$ python -q
>>> import numpy as np
>>> from numpy import linalg as LA
>>> np.set_printoptions(suppress=True, linewidth=160)
>>> M2 = np.array([[0, 1, 1], [1, 0, 1], [2, 2, 0]])
>>> J = np.triu(M2)
>>> print(J)
[[0 1 1]
 [0 0 1]
 [0 0 0]]
>>> # triangular, det is the product of the diagonal
>>> r = LA.matrix_rank(J)
>>> print(r)
2
>>> N = LA.svd(J)[2][r:].T
>>> print(LA.matrix_rank(J.T @ J), LA.matrix_rank(J @ J.T))
2 2
>>> print(N.shape)
(3, 1)
>>> print(np.allclose(J @ N, 0))
True
>>> left, sigma, vt = LA.svd(J)
>>> print(np.argmax(sigma[:-1] / (sigma[1:] + 1e-6)) + 1)
2
>>> M2 = left[:, :2] @ np.diag(sigma[:2]) @ vt[:2]
>>> print(round(np.abs(J - M2).max(), 2))
0.0
>>> print(LA.matrix_rank(J, rtol=0.05))
2
>>> print(round(LA.norm(J - M2) / LA.norm(J), 2))
0.0
>>> print(M2.round(2) + 0)
[[0. 1. 1.]
 [0. 0. 1.]
 [0. 0. 0.]]
>>> rng = np.random.default_rng(214)
>>> labels = rng.permutation(3)
>>> print(labels)
[0 2 1]
>>> M2 = J[labels][:, labels]
>>> print(np.round(np.sort(np.abs(LA.eigvals(M2))), 2))
[0. 0. 0.]
>>> print(np.round(LA.det(M2), 2), np.round(LA.det(J[labels]), 2))
0.0 0.0
>>> print(np.trace(M2))
0
>>> print(LA.lstsq(J[:-1].T, J[-1])[2])
2
>>> print(round(float(np.trace(LA.pinv(J) @ J)), 2))
2.0
>>> print(np.allclose(J[:-1].T @ LA.lstsq(J[:-1].T, J[-1])[0], J[-1]))
True
>>> print(np.abs(np.diag(LA.qr(J)[1])) > 1e-9)
[False False False]
>>> print(J[1] @ J[0])
1
>>> E = np.load("mat.npy")
>>> print(E)
[[ 31 -18  -7  -3]
 [-18  14  -1   5]
 [ -7  -1   9  -5]
 [ -3   5  -5   9]]
>>> vals, V = LA.eigh(E)
>>> print(np.round(np.abs(V[:, -1]), 2))
[0.83 0.52 0.13 0.13]
>>> print(np.unique(vals.round(6) + 0, return_counts=True)[1])
[1 1 1 1]
>>> print(np.round(LA.det(E), 2))
4.0
>>> print(E @ E)
[[1343 -818 -247 -175]
 [-818  546   78  174]
 [-247   78  156  -74]
 [-175  174  -74  140]]
>>> print(np.trace(E))
63
>>> assert E == E.T
Traceback (most recent call last):
  File "<python-input-40>", line 1, in <module>
    assert E == E.T
           ^^^^^^^^
ValueError: The truth value of an array with more than one element is ambiguous. Use a.any() or a.all()
>>> print((E - E.T) / 2)
[[0. 0. 0. 0.]
 [0. 0. 0. 0.]
 [0. 0. 0. 0.]
 [0. 0. 0. 0.]]
>>> f = np.array([3, 0])
>>> print(np.convolve(E[0], f))
[ 93 -54 -21  -9   0]
>>> print(np.polyval(f, E[0]))
[ 93 -54 -21  -9]
>>> gram = E.T @ E
>>> print(LA.matrix_rank(gram))
4
>>> print(np.trace(gram), (E ** 2).sum())
2185 2185
>>> print(np.diag(gram))
[1343  546  156  140]
>>> print(np.round(LA.eigvalsh(gram)[::-1], 2) + 0)
[1919.86  254.76   10.37    0.  ]
>>> print(np.round(LA.svd(E, compute_uv=False) ** 2, 2) + 0)
[1919.86  254.76   10.37    0.  ]
>>> left, sigma, vt = LA.svd(E)
>>> print(sigma.round(2) + 0)
[43.82 15.96  3.22  0.  ]
>>> print(np.argmax(sigma[:-1] / (sigma[1:] + 1e-6)) + 1)
3
>>> M2 = left[:, :3] @ np.diag(sigma[:3]) @ vt[:3]
>>> print(np.round(LA.norm(E - M2) / LA.norm(E), 2))
0.0
>>> print(round(LA.norm(E - M2, 2), 2), round(sigma[3], 2))
0.0 0.0
>>> print(np.round(np.abs(E - M2).max(), 2))
0.0
>>> mat = np.load("sample0.npy")
>>> print(mat)
[[0. 2. 0.]
 [2. 0. 0.]
 [0. 0. 0.]]
>>> # rows and columns are dependent
>>> M2 = mat + rng.integers(-2, 3, (3, 2)) @ rng.integers(-2, 3, (2, 3))
>>> print(M2)
[[ 4. -2. -4.]
 [ 2. -2. -4.]
 [ 4. -2.  0.]]
>>> print(LA.matrix_rank(M2 - mat, tol=1e-8))
2
>>> vals, V = LA.eigh(mat)
>>> print(np.round(LA.eigvalsh(mat + -2 * np.eye(3)), 2))
[-4. -2.  0.]
>>> print(np.round(LA.svd(mat, compute_uv=False), 2))
[2. 2. 0.]
>>> print(np.round(V.T @ V, 2) + 0)
[[1. 0. 0.]
 [0. 1. 0.]
 [0. 0. 1.]]
>>> print(np.round(V.T @ mat @ V, 2) + 0)
[[-2.  0.  0.]
 [ 0.  0.  0.]
 [ 0.  0.  2.]]
>>> print(np.round(np.abs(V[:, -1]), 2))
[0.71 0.71 0.  ]
>>> print(LA.matrix_rank(mat, rtol=0.1))
2
>>> print([round(float(x), 2) for x in LA.svd(mat, compute_uv=False)[:3]])
[2.0, 2.0, 0.0]
>>> print(np.argsort(-LA.norm(mat, axis=0).round(6), kind="stable")[:3])
[0 1 2]
>>> print(LA.cond(mat) > 100)
True
>>> left, sigma, vt = LA.svd(mat)
>>> print(np.argmax(sigma[:-1] / (sigma[1:] + 1e-6)) + 1)
2
>>> M2 = left[:, :2] @ np.diag(sigma[:2]) @ vt[:2]
>>> print(np.abs(mat - M2).max())
0.0
>>> print(LA.matrix_rank(mat, rtol=0.05))
2
>>> left, sigma, vt = LA.svd(J)
>>> V = vt[:(sigma > 1e-8).sum()]
>>> x = J[2] + 2 * J[0] + rng.integers(2) * np.eye(3)[2]
>>> print(x)
[0. 2. 2.]
>>> print(np.round(V.T @ V, 2) + 0)
[[0. 0. 0.]
 [0. 1. 0.]
 [0. 0. 1.]]
>>> A = np.load("block12.npy")
>>> print(A.round(2))
[[ 0.1   0.28  0.11]
 [ 0.28  0.91 -0.04]
 [ 0.11 -0.04  0.99]]
>>> proj = np.triu(np.array([[0, -3, -4], [1, 2, 5], [-1, 3, -2]]), 1) + np.eye(3)
>>> M2 = proj @ A @ LA.inv(proj)
>>> print(np.round(proj @ A - A @ proj, 2))
[[-1.29 -2.29 -4.84]
 [ 0.56  0.67  1.49]
 [ 0.    0.34  0.62]]
>>> print(np.round(np.poly(M2), 2) + 0)
[ 1. -2.  1.  0.]
>>> print(LA.matrix_rank(M2))
2
>>> labels = rng.permutation(3)
>>> print(labels)
[0 2 1]
>>> M2 = A[labels][:, labels]
>>> print(np.round(np.diag(M2), 2))
[0.1  0.99 0.91]
>>> x = np.array([-2, -2, 3])
>>> print(round(np.trace(A), 2))
2.0
>>> print(np.round(LA.eigvalsh(2 * A - np.eye(3)), 2))
[-1.  1.  1.]
>>> print(np.round(A @ A @ x, 2))
[-0.43 -2.49  2.8 ]
>>> W0 = np.array([[0, 0, 0, 0], [0, 2, 0, 0], [0, 0, 0, 0], [0, 0, 0, -1]])
>>> # column 2 repeats column 0
>>> x = np.array([-4, -3, 0, 0])
>>> h1 = np.maximum(W0 @ x, 0)
>>> print(W0 * (h1 > 1e-9)[:, None])
[[0 0 0 0]
 [0 0 0 0]
 [0 0 0 0]
 [0 0 0 0]]
>>> print(h1)
[0 0 0 0]
>>> labels = rng.permutation(4)
>>> print(labels)
[2 0 3 1]
>>> M2 = W0[labels][:, labels]
>>> print(np.allclose(M2, W0))
False
>>> print(np.trace(M2))
1
>>> M = np.load("x.npy")
>>> print(M)
[[0 0 0]
 [0 5 1]
 [0 0 2]]
>>> # 2 groups of indices that never mix
>>> print(np.round(M @ LA.pinv(M) @ M, 2) + 0)
[[0. 0. 0.]
 [0. 5. 1.]
 [0. 0. 2.]]
>>> print(np.unique(M.round(6), axis=0).shape)
(3, 3)
>>> print(np.allclose(M[:-1].T @ LA.lstsq(M[:-1].T, M[-1])[0], M[-1]))
False
>>> print(np.abs(np.diag(LA.qr(M)[1])) > 1e-9)
[False  True  True]
>>> r = LA.matrix_rank(M)
>>> print(r)
2
>>> N = LA.svd(M)[2][r:].T
>>> print(np.allclose(M @ N, 0))
True
>>> print(LA.matrix_rank(M.T @ M), LA.matrix_rank(M @ M.T))
2 2
>>> print([int(LA.matrix_rank(np.delete(M, i, axis=0))) for i in range(3)])
[2, 1, 1]
>>> print(N.shape)
(3, 1)
>>> print(N[:, 0] / N[np.abs(N[:, 0]).round(6).argmax(), 0])
[1. 0. 0.]
>>> arr = np.loadtxt("run8.csv", delimiter=",")
>>> print(arr)
[[ -1.3   1.6   2. ]
 [  0.    2.2 -20. ]]
>>> T = np.stack([arr, 2 * arr, arr[::-1]])
>>> print(np.round(np.einsum("bij,cij->bc", T, T), 2))
[[ 413.09  826.18  -72.96]
 [ 826.18 1652.36 -145.92]
 [ -72.96 -145.92  413.09]]
>>> print(T.shape)
(3, 2, 3)
>>> m1 = np.load("w.npy")
>>> print(m1)
[[0 9 1 8]
 [8 0 9 1]
 [1 8 0 9]
 [9 1 8 0]]
>>> left, sigma, vt = LA.svd(m1)
>>> print(np.argmax(sigma[:-1] / (sigma[1:] + 1e-6)) + 1)
2
>>> print(sigma.round(2))
[18.   16.    1.41  1.41]
>>> M2 = left[:, :2] @ np.diag(sigma[:2]) @ vt[:2]
>>> print(np.round(np.abs(m1 - M2).max(), 2))
0.5
>>> print(np.round(LA.norm(m1 - M2) / LA.norm(m1), 2))
0.08
>>> print(M2.round(2))
[[0.5 8.5 0.5 8.5]
 [8.5 0.5 8.5 0.5]
 [0.5 8.5 0.5 8.5]
 [8.5 0.5 8.5 0.5]]
>>> print(np.argsort(-LA.norm(M2, axis=0).round(6), kind="stable")[:3])
[0 1 2]
>>> print([round(float(x), 2) for x in LA.svd(M2, compute_uv=False)[:3]])
[18.0, 16.0, 0.0]
>>> print(np.round(LA.norm(M2, 2) / LA.norm(M2), 2))
0.75
>>> print(LA.matrix_rank(m1, rtol=0.1))
2
>>> print(np.round(np.abs(LA.svd(m1)[2][-1]), 2) + 0)
[0.71 0.   0.71 0.  ]
>>> print([round(float(x), 2) for x in LA.svd(m1, compute_uv=False)[:3]])
[18.0, 16.0, 1.41]
>>> print(LA.cond(m1) > 100)
False
>>> print(round(LA.norm(m1, 2) / LA.norm(m1), 2))
0.74
>>> proj = np.triu(np.array([[3, 3, 2, 0], [3, 3, 3, 0], [0, 0, 1, 1], [3, 1, 3, 0]]), 1) + np.eye(4)
>>> M2 = proj @ m1 @ LA.inv(proj)
>>> print(M2)
[[  26.  -53.  135. -106.]
 [  11.   -9.   14.   14.]
 [  10.  -21.   51.  -42.]
 [   9.  -26.   68.  -68.]]
>>> print(np.round(LA.det(M2), 2))
-576.0
>>> print(np.trace(M2), np.trace(m1))
0.0 0
>>> print(np.round(np.poly(M2), 2) + 0)
[   1.    0. -290. -580. -576.]
